>>> import numpy as np
>>> from numpy import linalg as LA
>>> np.set_printoptions(precision=2, suppress=True, linewidth=160)
>>> def rd(a):
...     return np.round(a, 2) + 0
... 
>>> W0 = np.load("a.npy")
>>> print(W0)
[[-3.  2.  0.  0.]
 [ 2.  3.  2.  0.]
 [ 0.  2. -3.  2.]
 [ 0.  0.  2.  2.]]
>>> proj = np.triu(np.array([[-3, 3, 2, -2], [-1, 2, -2, -1], [-1, 3, -3, 0], [-2, 0, -1, 1]]), 1) + np.eye(4)
>>> Y = proj @ W0 @ LA.inv(proj)
>>> print(proj @ W0 - W0 @ proj)
[[  6.  22.   6.  -4.]
 [  0. -10.   6.   1.]
 [  0.   0.   4.   2.]
 [  0.   0.   0.   0.]]
>>> print(rd(np.poly(Y)))
[  1.   1. -27. -17. 154.]
>>> print(np.trace(Y), np.trace(W0))
-1.0 -1.0
>>> x0 = np.array([1, 0, 0, 2])
>>> print(W0 * x0)
[[-3.  0.  0.  0.]
 [ 2.  0.  0.  0.]
 [ 0.  0. -0.  4.]
 [ 0.  0.  0.  4.]]
>>> print(np.einsum("ij,j->i", W0, x0))
[-3.  2.  4.  4.]
>>> print((W0 @ x0).argmax())
2
>>> print(W0 @ np.ones(4))
[-1.  7.  1.  4.]
>>> print(np.sign((W0 @ x0).round(6)))
[-1.  1.  1.  1.]
>>> rng = np.random.default_rng(683)
>>> mat = (rng.random((7, 7)) < 0.3) + np.eye(7)
>>> mat /= mat.sum(axis=1, keepdims=True)
>>> print(mat)
[[1.   0.   0.   0.   0.   0.   0.  ]
 [0.25 0.25 0.   0.25 0.25 0.   0.  ]
 [0.2  0.   0.2  0.2  0.2  0.   0.2 ]
 [0.5  0.   0.   0.5  0.   0.   0.  ]
 [0.   0.   0.   0.   1.   0.   0.  ]
 [0.   0.   0.   0.   0.   1.   0.  ]
 [0.   0.   0.   0.5  0.   0.   0.5 ]]
>>> left, sig, Vt = LA.svd(mat, full_matrices=False)
>>> print(rd(sig))
[1.25 1.03 1.   0.8  0.34 0.21 0.18]
>>> print(rd(sig / sig[0]))
[1.   0.83 0.8  0.64 0.27 0.16 0.14]
>>> print(np.allclose(left * sig @ Vt, mat))
True
>>> print(rd(left.T @ mat @ Vt.T))
[[1.25 0.   0.   0.   0.   0.   0.  ]
 [0.   1.03 0.   0.   0.   0.   0.  ]
 [0.   0.   1.   0.   0.   0.   0.  ]
 [0.   0.   0.   0.8  0.   0.   0.  ]
 [0.   0.   0.   0.   0.34 0.   0.  ]
 [0.   0.   0.   0.   0.   0.21 0.  ]
 [0.   0.   0.   0.   0.   0.   0.18]]
>>> print(rd(np.cumsum(sig ** 2) / np.sum(sig ** 2)))
[0.35 0.59 0.82 0.96 0.98 0.99 1.  ]
>>> K = np.load("x.npy")
>>> print(K)
[[ 7  5 -3  4]
 [ 5  7  5 -3]
 [-3  5  7  5]
 [ 4 -3  5  7]]
>>> gram = K.T @ K
>>> print(rd(LA.eigvalsh(gram)[::-1]))
[183.92 110.58  89.08  30.42]
>>> print(np.allclose(gram, gram.T))
True
>>> M = np.loadtxt("block18.csv", delimiter=",")
>>> print(rd(M))
[[0.25 0.   0.25 0.25 0.25 0.  ]
 [0.33 0.33 0.   0.   0.   0.33]
 [0.   0.   0.5  0.   0.5  0.  ]
 [0.   0.5  0.   0.5  0.   0.  ]
 [0.33 0.33 0.   0.   0.33 0.  ]
 [0.   0.   0.   0.   0.   1.  ]]
>>> labels = rng.permutation(6)
>>> print(labels)
[3 1 4 0 5 2]
>>> Y = M[labels][:, labels]
>>> print(rd(LA.det(Y)), rd(LA.det(M[labels])))
0.01 -0.01
>>> x0 = np.array([5, 4, 4, 1, 4, 4])
>>> y = M @ x0
>>> print(rd(y))
[3.5  4.33 4.   2.5  4.33 4.  ]
>>> print(rd(LA.solve(M, y + M[:, 4])))
[5. 4. 4. 1. 5. 4.]
>>> m1 = np.array([[1.9, 0.5, -0.7, -0.4],
...     [-0.9, -0.4, -1.2, 0.3],
...     [-0.4, -0.1, -1.0, -1.6],
...     [-0.8, -0.3, -0.7, 0.7],
...     [1.6, 2.3, 0.2, 0.1]])
>>> print(m1)
[[ 1.9  0.5 -0.7 -0.4]
 [-0.9 -0.4 -1.2  0.3]
 [-0.4 -0.1 -1.  -1.6]
 [-0.8 -0.3 -0.7  0.7]
 [ 1.6  2.3  0.2  0.1]]
>>> Y = np.c_[m1[:, :1] @ np.array([[-2]]), np.array([9, -4, 2, 4, 1])]
>>> print(Y)
[[-3.8  9. ]
 [ 1.8 -4. ]
 [ 0.8  2. ]
 [ 1.6  4. ]
 [-3.2  1. ]]
>>> print(rd(LA.norm(Y - m1 @ LA.lstsq(m1, Y)[0], axis=0)))
[0.  6.5]
>>> print(LA.matrix_rank(np.c_[m1, Y]))
5
>>> print(rd(LA.lstsq(m1, Y[:, 0])[0]))
[-2.  0.  0.  0.]
>>> x0 = np.array([-3, -2, -2, 0])
>>> y = m1 @ x0
>>> print(rd(LA.solve(m1.T @ m1, m1.T @ y)))
[-3. -2. -2.  0.]
>>> try:
...     LA.solve(m1, y)
... except LA.LinAlgError as e:
...     print(e)
... 
Last 2 dimensions of the array must be square
>>> y = y + 0.02 * rng.normal(size=5)
>>> print(rd(y))
[-5.28  5.9   3.35  4.41 -9.81]
>>> b, *_ = LA.lstsq(m1, y)
>>> print(rd(b))
[-2.98 -2.02 -2.    0.03]
>>> print(b.round())
[-3. -2. -2.  0.]
>>> proj = m1 @ LA.solve(m1.T @ m1, m1.T)
>>> print(rd((np.eye(5) - proj) @ m1))
[[0. 0. 0. 0.]
 [0. 0. 0. 0.]
 [0. 0. 0. 0.]
 [0. 0. 0. 0.]
 [0. 0. 0. 0.]]
>>> print(rd(LA.eigvalsh(proj)))
[0. 1. 1. 1. 1.]
>>> print(rd(proj))
[[ 1.    0.04 -0.01 -0.05  0.  ]
 [ 0.04  0.6   0.12  0.47 -0.01]
 [-0.01  0.12  0.96 -0.14  0.  ]
 [-0.05  0.47 -0.14  0.44  0.02]
 [ 0.   -0.01  0.    0.02  1.  ]]
>>> print(np.allclose(proj @ proj, proj))
True
>>> print(rd(proj @ m1[:, 2]))
[-0.7 -1.2 -1.  -0.7  0.2]
>>> q, V = LA.qr(m1[:, :2])[0], LA.qr(m1[:, 2:])[0]
>>> sig = LA.svd(q.T @ V, compute_uv=False)
>>> print(rd(sig))
[0.31 0.14]
>>> print(rd(LA.norm(q @ q.T - V @ V.T, 2)))
0.99
>>> Y = m1 / np.sqrt((m1 ** 2).mean(axis=1, keepdims=True))
>>> print(rd(LA.norm(Y, axis=1)))
[2. 2. 2. 2. 2.]
>>> print(LA.matrix_rank(m1 - m1.mean(axis=1, keepdims=True)))
3
>>> data = np.loadtxt("layer6.csv", delimiter=",")
>>> print(data)
[[-1.    3.01 -1.01  3.07]
 [-1.03  3.08 -0.91  2.98]
 [-0.85  2.96 -0.98  3.01]
 [-1.01 -3.02 -1.95  0.94]
 [-1.16 -2.92 -1.93  0.93]
 [-0.86 -3.22 -2.15  1.07]
 [-1.97  2.98  1.89 -0.94]
 [-2.08  2.93  1.89 -0.95]
 [-2.06  3.12  2.11 -1.1 ]]
>>> proj = data @ LA.solve(data.T @ data, data.T)
>>> print(rd(proj @ data[:, 2]))
[-1.01 -0.91 -0.98 -1.95 -1.93 -2.15  1.89  1.89  2.11]
>>> print(rd(LA.eigvalsh(proj)))
[0. 0. 0. 0. 0. 1. 1. 1. 1.]
>>> print(rd(np.diag(proj)))
[0.35 0.33 0.33 0.52 0.42 0.35 0.59 0.35 0.76]
>>> print(np.allclose(proj @ proj, proj))
True
>>> left, sig, Vt = LA.svd(data, full_matrices=False)
>>> print(left.shape, sig.shape, Vt.shape)
(9, 4) (4,) (4, 4)
>>> print(rd(sig / sig[0]))
[1.   0.71 0.37 0.  ]
>>> print(rd(np.sqrt((sig ** 2).sum())), rd(LA.norm(data)))
12.68 12.68
>>> print(rd(left.T @ left))
[[1. 0. 0. 0.]
 [0. 1. 0. 0.]
 [0. 0. 1. 0.]
 [0. 0. 0. 1.]]
>>> print((sig > 1e-8).sum())
4
>>> left, sig, Vt = LA.svd(data)
>>> print(np.argmax(sig[:-1] / (sig[1:] + 1e-6)) + 1)
3
>>> Y = left[:, :3] @ np.diag(sig[:3]) @ Vt[:3]
>>> print(LA.matrix_rank(data, rtol=0.05))
3
>>> print(rd(LA.norm(data, 1)), rd(LA.norm(data, np.inf)))
27.24 8.39
>>> print(rd(LA.norm(data[1], 1)), rd(LA.norm(data[1], np.inf)))
8.0 3.08
>>> print(rd(data[1] @ data[4]))
-3.27
>>> print(rd(LA.norm(data, "nuc")))
20.6
>>> print(rd(LA.norm(data, axis=0)))
[4.28 9.08 5.15 5.77]
>>> print(rd(LA.norm(data, axis=1)))
[4.53 4.5  4.42 3.85 3.8  4.11 4.15 4.17 4.43]
>>> print(rd(LA.norm(data[1] - data[4])))
6.42
>>> print(LA.norm(data, axis=1).argmax())
0
>>> f, g = data[6], data[1]
>>> print(rd(f @ f))
17.22
>>> pr = (f @ g) / (f @ f) * f
>>> print(rd(LA.norm(f + g) ** 2 + LA.norm(f - g) ** 2))
74.95
>>> print(rd(pr))
[-0.77  1.16  0.73 -0.37]
>>> print((g - pr) @ f)
0.0
>>> E = np.load("w.npy")
>>> print(E)
[[ 0.43 -0.88  0.62 -0.64]
 [-0.58  0.99 -0.2   0.75]
 [ 0.08  0.41  0.48 -0.04]
 [-0.41  0.87 -0.9   0.8 ]
 [ 0.04  0.49 -0.78  0.64]
 [-0.6   0.91  0.    0.36]
 [ 0.23 -0.7   0.87 -0.73]
 [ 0.09  0.46 -0.65  0.56]
 [-0.41 -0.1   0.12 -0.27]
 [ 0.54 -0.93 -0.24 -0.33]
 [-0.01  0.12 -0.32  0.21]
 [-0.7   1.   -0.79  0.94]
 [-0.12  0.83 -0.67  0.7 ]
 [ 0.5  -0.94  0.6  -0.69]
 [ 0.66 -0.8  -0.52  0.13]
 [ 0.65 -0.94  0.69 -0.68]
 [ 0.35 -0.82  0.1  -0.38]
 [ 0.58 -0.02 -0.84  0.7 ]
 [-0.18  0.56 -0.24  0.31]
 [-0.01  0.03 -0.85  0.56]
 [-0.35  0.8   0.54  0.02]
 [ 0.13  0.41 -0.23  0.34]
 [ 0.52 -0.99  0.84 -0.92]
 [ 0.13 -0.49 -0.22 -0.07]
 [-0.04  0.41 -0.29  0.31]
 [-0.21  0.79 -0.81  0.73]
 [-0.33  0.71  0.24  0.12]
 [ 0.32 -0.86  0.28 -0.52]
 [-0.04  0.67 -0.06  0.35]
 [-0.18 -0.32  0.52 -0.46]
 [-0.13 -0.24 -0.06 -0.13]
 [ 0.05 -0.25 -0.52  0.19]
 [ 0.24 -0.14  0.38 -0.16]
 [-0.16  0.98 -0.63  0.86]
 [-0.63  0.96 -0.84  0.81]
 [ 0.44 -0.7   0.29 -0.32]
 [ 0.41 -0.81  0.57 -0.56]]
>>> x0 = np.array([0, 0, 2, 1])
>>> y = E @ x0
>>> print(rd(LA.pinv(E) @ E))
[[1. 0. 0. 0.]
 [0. 1. 0. 0.]
 [0. 0. 1. 0.]
 [0. 0. 0. 1.]]
>>> print(rd(LA.lstsq(E, y)[0]))
[0. 0. 2. 1.]
>>> print(rd(LA.solve(E.T @ E, E.T @ y)))
[0. 0. 2. 1.]
>>> y = y + 0.05 * rng.normal(size=37)
>>> print(rd(y))
[ 0.57  0.34  0.95 -1.02 -0.93  0.31  0.97 -0.66 -0.13 -0.76 -0.45 -0.57 -0.63  0.55 -0.96  0.71 -0.1  -0.99 -0.09 -1.07  1.08 -0.07  0.74 -0.47 -0.34 -0.86
  0.53  0.09  0.23  0.5  -0.3  -0.85  0.64 -0.45 -0.93  0.33  0.6 ]
>>> b, *_ = LA.lstsq(E, y)
>>> print(rd(LA.norm(y - E @ b)))
0.28
>>> print([round(float(LA.norm(LA.solve(E.T @ E + lam * np.eye(4), E.T @ y))), 2) for lam in (0, 1, 10, 100)])
[2.26, 1.2, 0.58, 0.13]
>>> print(b.round())
[ 0. -0.  2.  1.]
>>> print(rd(b))
[ 0.05 -0.01  2.    1.04]
>>> print(rd(E.T @ (y - E @ b)))
[0. 0. 0. 0.]
>>> left, sig, Vt = LA.svd(E, full_matrices=False)
>>> print(rd(left.T @ E @ Vt.T))
[[6.05 0.   0.   0.  ]
 [0.   2.72 0.   0.  ]
 [0.   0.   1.14 0.  ]
 [0.   0.   0.   0.35]]
>>> print((sig > 1e-8).sum())
4
>>> print(rd(left.T @ left))
[[1. 0. 0. 0.]
 [0. 1. 0. 0.]
 [0. 0. 1. 0.]
 [0. 0. 0. 1.]]
>>> print(np.abs(left[:, 0]).round(6).argmax())
11
>>> print(rd(np.abs(Vt[0])))
[0.28 0.66 0.45 0.52]
>>> labels = E[:, 0] > np.median(E[:, 0])
>>> f = E[labels].mean(axis=0) - E[~labels].mean(axis=0)
>>> print(rd(f))
[ 0.62 -1.05  0.46 -0.63]
>>> print(rd((((E - E.mean(axis=0)) @ f > 0) == labels).mean()))
0.81
>>> Y = np.c_[E[:, :1] @ np.array([[-3]]), np.array([4, 5, 6, 0, 8, 1, 7, 4, 9, 5, 3, 3, 6, 0, 7, 6, 1, 3, 1, 1, 0, 5, 0, 2, 7, 8, 6, 0, 6, 3, 0, 1, 2, 2, 4, 5, 9])]
>>> print(rd(Y))
[[-1.29  4.  ]
 [ 1.74  5.  ]
 [-0.24  6.  ]
 [ 1.23  0.  ]
 [-0.12  8.  ]
 [ 1.8   1.  ]
 [-0.69  7.  ]
 [-0.27  4.  ]
 [ 1.23  9.  ]
 [-1.62  5.  ]
 [ 0.03  3.  ]
 [ 2.1   3.  ]
 [ 0.36  6.  ]
 [-1.5   0.  ]
 [-1.98  7.  ]
 [-1.95  6.  ]
 [-1.05  1.  ]
 [-1.74  3.  ]
 [ 0.54  1.  ]
 [ 0.03  1.  ]
 [ 1.05  0.  ]
 [-0.39  5.  ]
 [-1.56  0.  ]
 [-0.39  2.  ]
 [ 0.12  7.  ]
 [ 0.63  8.  ]
 [ 0.99  6.  ]
 [-0.96  0.  ]
 [ 0.12  6.  ]
 [ 0.54  3.  ]
 [ 0.39  0.  ]
 [-0.15  1.  ]
 [-0.72  2.  ]
 [ 0.48  2.  ]
 [ 1.89  4.  ]
 [-1.32  5.  ]
 [-1.23  9.  ]]
>>> print(rd(LA.norm(Y - E @ LA.lstsq(E, Y)[0], axis=0)))
[ 0.  26.8]
>>> print(rd(LA.norm(LA.qr(E)[0].T @ Y, axis=0) ** 2 / ((Y ** 2).sum(axis=0) + 1e-12)))
[1.   0.12]
>>> arr = np.loadtxt("data.csv", delimiter=",")
>>> print(arr)
[[-3. -2. -1.  0.  1.]
 [ 2.  3.  4.  5.  6.]
 [ 7.  8.  9. 10. 11.]
 [12. 13. 14. 15. 16.]
 [17. 18. 19. 20. 21.]
 [22. 23. 24. 25. 26.]
 [27. 28. 29. 30. 31.]]
>>> rk = LA.matrix_rank(arr)
>>> print(rk)
2
>>> ns = LA.svd(arr)[2][rk:].T
>>> print(rd(arr @ ns))
[[0. 0. 0.]
 [0. 0. 0.]
 [0. 0. 0.]
 [0. 0. 0.]
 [0. 0. 0.]
 [0. 0. 0.]
 [0. 0. 0.]]
>>> print(ns.shape)
(5, 3)
>>> print(LA.matrix_rank(arr.T @ arr), LA.matrix_rank(arr @ arr.T))
2 2
>>> f = np.array([-1, 2, -2])
>>> print(np.cross(arr[5, :3], arr[2, :3]))
[ 15. -30.  15.]
>>> print(np.convolve(arr[5], f))
[-22.  21. -22. -23. -24.   2. -52.]
>>> print(np.polyval(f, arr[5]))
[-442. -485. -530. -577. -626.]
>>> print(np.array([np.convolve(row, f, "same") for row in arr]))
[[ -4.   3.   2.   1.   2.]
 [  1.  -2.  -3.  -4.   2.]
 [  6.  -7.  -8.  -9.   2.]
 [ 11. -12. -13. -14.   2.]
 [ 16. -17. -18. -19.   2.]
 [ 21. -22. -23. -24.   2.]
 [ 26. -27. -28. -29.   2.]]
